>>> import numpy as np
>>> import numpy.linalg as la
>>> np.set_printoptions(suppress=True, linewidth=140)
>>> rng = np.random.default_rng(546)
>>> W0 = np.triu(rng.random((3, 3)) < 0.8, 1).astype(int)
>>> W0 = W0 + W0.T
>>> W0
array([[0, 1, 1],
       [1, 0, 0],
       [1, 0, 0]])
>>> B = np.array([[4, 1, 0], [1, 2, 3]])
>>> W2 = np.kron(B, W0)
>>> la.matrix_rank(W2)
np.int64(4)
>>> feats = np.array([[2, 2], [1, 0], [-1, 2], [2, -1]])
>>> feats[-1] = feats[0] + 2 * feats[1]
>>> feats
array([[ 2,  2],
       [ 1,  0],
       [-1,  2],
       [ 4,  2]])
>>> B = np.c_[feats[:, :1] @ np.array([[0]]), np.array([2, -2, 3, -2])]
>>> print(B)
[[ 0  2]
 [ 0 -2]
 [ 0  3]
 [ 0 -2]]
>>> np.round(la.norm(B - feats @ la.lstsq(feats, B)[0], axis=0), 2)
array([0.  , 1.91])
>>> r = la.matrix_rank(B)
>>> r
np.int64(1)
>>> ns = la.svd(B)[2][r:].T
>>> print([int(la.matrix_rank(B[:, :j + 1])) for j in range(2)])
[0, 1]
>>> ns[:, 0] / ns[np.abs(ns[:, 0]).round(6).argmax(), 0]
array([ 1., -0.])
>>> print([int(la.matrix_rank(B[:i])) for i in range(1, len(B) + 1)])
[1, 1, 1, 1]
>>> [round(float(la.det(W0[:i, :i])), 2) + 0 for i in range(1, 4)]
[0.0, -1.0, 0.0]
>>> np.all(la.eigvalsh(W0) > 0)
np.False_
>>> print(round(float(la.eigvalsh(W0).min()), 2))
-1.41
>>> proj = feats @ la.solve(feats.T @ feats, feats.T)
>>> np.trace(proj)
np.float64(2.0)
>>> np.allclose(proj @ proj, proj)
True
>>> print(la.matrix_rank(np.eye(4) - proj))
2
>>> proj.round(2)
array([[ 0.34,  0.02,  0.27,  0.39],
       [ 0.02,  0.07, -0.2 ,  0.17],
       [ 0.27, -0.2 ,  0.85, -0.12],
       [ 0.39,  0.17, -0.12,  0.73]])
>>> print(np.round(proj @ feats[:, 1], 2) + 0)
[2. 0. 2. 2.]
>>> r0 = np.array([1, 2])
>>> np.correlate(feats[0], feats[3], "full")
array([ 4, 12,  8])
>>> E = np.array([[0.5, 0.0, 0.0, 0.5],
...     [0.0, 0.67, 0.33, 0.0],
...     [0.0, 0.0, 1.0, 0.0],
...     [0.2, 0.2, 0.2, 0.4]])
>>> r0 = np.array([0, -3])
>>> np.round(np.convolve(E[3], r0), 2)
array([ 0. , -0.6, -0.6, -0.6, -1.2])
>>> print(np.round(np.correlate(E[3], E[1], "full"), 2))
[0.   0.07 0.2  0.2  0.27 0.27 0.  ]
>>> print(np.round(np.cross(E[3, :3], E[1, :3]), 2))
[-0.07 -0.07  0.13]
>>> ang = np.radians(15)
>>> R = np.eye(4)
>>> R[3, 3] = R[2, 2] = np.cos(ang)
>>> R[3, 2], R[2, 3] = -np.sin(ang), np.sin(ang)
>>> R.round(2)
array([[ 1.  ,  0.  ,  0.  ,  0.  ],
       [ 0.  ,  1.  ,  0.  ,  0.  ],
       [ 0.  ,  0.  ,  0.97,  0.26],
       [ 0.  ,  0.  , -0.26,  0.97]])
>>> B = E @ R.T
>>> print(np.allclose(E @ E.T, B @ B.T))
True
>>> B.round(2)
array([[ 0.5 ,  0.  ,  0.13,  0.48],
       [ 0.  ,  0.67,  0.32, -0.09],
       [ 0.  ,  0.  ,  0.97, -0.26],
       [ 0.2 ,  0.2 ,  0.3 ,  0.33]])
>>> np.round(la.svd(E, compute_uv=False), 2), np.round(la.svd(B, compute_uv=False), 2)
(array([1.12, 0.82, 0.62, 0.12]), array([1.12, 0.82, 0.62, 0.12]))
>>> print(round(float(la.det(R)), 2), round(np.trace(R), 2))
1.0 3.93
>>> vec = np.array([4, -5, -1, -4])
>>> target = B @ vec
>>> target.round(2)
array([-0.06, -3.33,  0.07, -1.84])
>>> np.round(la.solve(B.T, B[0]), 2)
array([1., 0., 0., 0.])
>>> np.round(la.solve(B, B[:, 0]), 2)
array([1., 0., 0., 0.])
>>> np.round(la.solve(B, -1 * target), 2)
array([-4.,  5.,  1.,  4.])
>>> B = E / np.sqrt((E ** 2).mean(axis=1, keepdims=True))
>>> np.round(E - E.mean(axis=1, keepdims=True), 2)
array([[ 0.25, -0.25, -0.25,  0.25],
       [-0.25,  0.42,  0.08, -0.25],
       [-0.25, -0.25,  0.75, -0.25],
       [-0.05, -0.05, -0.05,  0.15]])
>>> la.determinant(E)
Traceback (most recent call last):
  File "<python-input-56>", line 1, in <module>
    la.determinant(E)
    ^^^^^^^^^^^^^^
AttributeError: module 'numpy.linalg' has no attribute 'determinant'
>>> np.round(la.det(E), 2)
np.float64(0.07)
>>> np.round(np.sort(np.abs(la.eigvals(E))), 2)
array([0.13, 0.67, 0.77, 1.  ])
>>> E.inv()
Traceback (most recent call last):
  File "<python-input-59>", line 1, in <module>
    E.inv()
    ^^^^^
AttributeError: 'numpy.ndarray' object has no attribute 'inv'
>>> np.allclose(E @ E.T, E.T @ E)
False
>>> np.round(la.matrix_power(E, 4), 2)
array([[0.2 , 0.18, 0.35, 0.27],
       [0.  , 0.2 , 0.8 , 0.  ],
       [0.  , 0.  , 1.  , 0.  ],
       [0.11, 0.17, 0.57, 0.15]])
>>> round(float(np.abs(la.eigvals(E)).max()), 2)
1.0
>>> np.round(E @ E, 2)
array([[0.35, 0.1 , 0.1 , 0.45],
       [0.  , 0.45, 0.55, 0.  ],
       [0.  , 0.  , 1.  , 0.  ],
       [0.18, 0.21, 0.35, 0.26]])
>>> data = np.load("test9.npy")
>>> data.round(2)
array([[ 0.56, -0.49,  0.05],
       [-0.49,  0.45,  0.06],
       [ 0.05,  0.06,  0.99]])
>>> w, evecs = la.eigh(data)
>>> vec = np.array([-1, 3, -3])
>>> round(float(vec @ data @ vec), 2)
15.68
>>> np.round(la.eigvalsh(data[1:, 1:]), 2)
array([0.44, 1.  ])
>>> round(np.abs(data).sum(axis=1).max(), 2), round(float(np.abs(w).max()), 2)
(np.float64(1.11), 1.0)
>>> K = np.load("m.npy")
>>> print(K)
[[5. 0. 0. 0.]
 [0. 5. 0. 0.]
 [0. 0. 6. 2.]
 [0. 0. 2. 9.]]
>>> # splits into 3 blocks
>>> vec = np.ones(4)
>>> for _ in range(5):
...     vec = K @ vec
...     vec /= la.norm(vec)
...     print(round(vec @ K @ vec, 2))
... 
8.83
9.65
9.91
9.98
9.99
>>> round(float(la.eigvalsh(K)[-1]), 2)
10.0
>>> vec.round(2)
array([0.02, 0.02, 0.46, 0.89])
>>> blk = np.stack([K, 2 * K, K[::-1]])
>>> np.round(la.norm(blk, axis=(1, 2)), 2)
array([13.23, 26.46, 13.23])
>>> blk.sum(axis=0)
array([[15.,  0.,  2.,  9.],
       [ 0., 15.,  6.,  2.],
       [ 0.,  5., 18.,  6.],
       [ 5.,  0.,  6., 27.]])
>>> np.einsum("bij,cij->bc", blk, blk)
array([[175., 350.,   0.],
       [350., 700.,   0.],
       [  0.,   0., 175.]])
>>> blk.shape
(3, 4, 4)
>>> print(la.matrix_rank(blk.reshape(3, -1)))
2
>>> print(la.matrix_rank(blk))
[4 4 4]
>>> w, evecs = la.eig(K)
>>> np.round(np.sort(la.eigvals(la.inv(K))), 2)
array([0.1, 0.2, 0.2, 0.2])
>>> L = la.cholesky(K)
>>> np.round(np.diag(L) ** 2, 2)
array([5.  , 5.  , 6.  , 8.33])
>>> print(np.round(L @ L.T, 2))
[[5. 0. 0. 0.]
 [0. 5. 0. 0.]
 [0. 0. 6. 2.]
 [0. 0. 2. 9.]]
>>> la.eigvalsh(K).min() > 0
np.True_
>>> round(np.prod(np.diag(L)) ** 2, 2), round(float(la.det(K)), 2)
(np.float64(1250.0), 1250.0)
>>> np.round(K / np.sqrt(np.outer(np.diag(K), np.diag(K))), 2)
array([[1.  , 0.  , 0.  , 0.  ],
       [0.  , 1.  , 0.  , 0.  ],
       [0.  , 0.  , 1.  , 0.27],
       [0.  , 0.  , 0.27, 1.  ]])
>>> (la.matrix_power((K != 0) + (K.T != 0) + np.eye(4), 4) > 0).astype(int)
array([[1, 0, 0, 0],
       [0, 1, 0, 0],
       [0, 0, 1, 1],
       [0, 0, 1, 1]])
>>> m1 = np.diag(np.array([9, 5, -4])) + -3 * np.eye(3, k=1) + -3 * np.eye(3, k=-1)
>>> m1
array([[ 9., -3.,  0.],
       [-3.,  5., -3.],
       [ 0., -3., -4.]])
>>> # symmetric, so the eigenvalues are real
>>> w, evecs = la.eigh(m1)
>>> vec = np.array([0, -2, 2])
>>> (np.sign(evecs[:, -1].round(6)) == np.sign(evecs[0, -1].round(6))).astype(int)
array([1, 0, 1])
>>> np.round(evecs * np.maximum(w, 0) @ evecs.T, 2)
array([[ 9.02, -2.9 ,  0.31],
       [-2.9 ,  5.46, -1.56],
       [ 0.31, -1.56,  0.48]])
>>> vec @ m1 @ vec / (vec @ vec), np.round(w[0], 2), np.round(w[-1], 2)
(np.float64(3.5), np.float64(-4.97), np.float64(10.75))
>>> vec = np.array([0, 2, 0])
>>> target = m1 @ vec
>>> c, lr = np.zeros(3), 1 / la.norm(m1, 2) ** 2
>>> for i in range(15):
...     c -= lr * m1.T @ (m1 @ c - target)
...     if i % 5 == 0: print(i, round(la.norm(m1 @ c - target), 2))
... 
0 6.25
5 2.61
10 1.11
>>> np.round(la.cond(m1), 2)
np.float64(2.55)
>>> B = la.inv(m1)
>>> np.round(la.det(m1) * B, 2)
array([[-29., -12.,   9.],
       [-12., -36.,  27.],
       [  9.,  27.,  36.]])
>>> round(la.slogdet(m1)[0], 2)
np.float64(-1.0)
>>> (np.abs(B) > 1e-9).astype(int)
array([[1, 1, 1],
       [1, 1, 1],
       [1, 1, 1]])
>>> np.round(la.inv(B), 2) + 0
array([[ 9., -3.,  0.],
       [-3.,  5., -3.],
       [ 0., -3., -4.]])
>>> np.round(la.det(m1) * la.det(B), 2)
np.float64(1.0)
>>> w, evecs = la.eigh(W0)
>>> vec = np.array([9, -5, 6])
>>> print(np.abs(W0).sum(axis=1).max(), round(np.abs(w).max(), 2))
2 1.41
>>> round(float(vec @ W0 @ vec / (vec @ vec)), 2), np.round(w[0], 2), np.round(w[-1], 2)
(0.13, np.float64(-1.41), np.float64(1.41))
>>> np.round(evecs * np.abs(w) @ evecs.T, 2) + 0
array([[1.41, 0.  , 0.  ],
       [0.  , 0.71, 0.71],
       [0.  , 0.71, 0.71]])
>>> (np.sign(evecs[:, -1].round(6)) == np.sign(evecs[0, -1].round(6))).astype(int)
array([1, 1, 1])
>>> print(vec @ W0 @ vec)
18
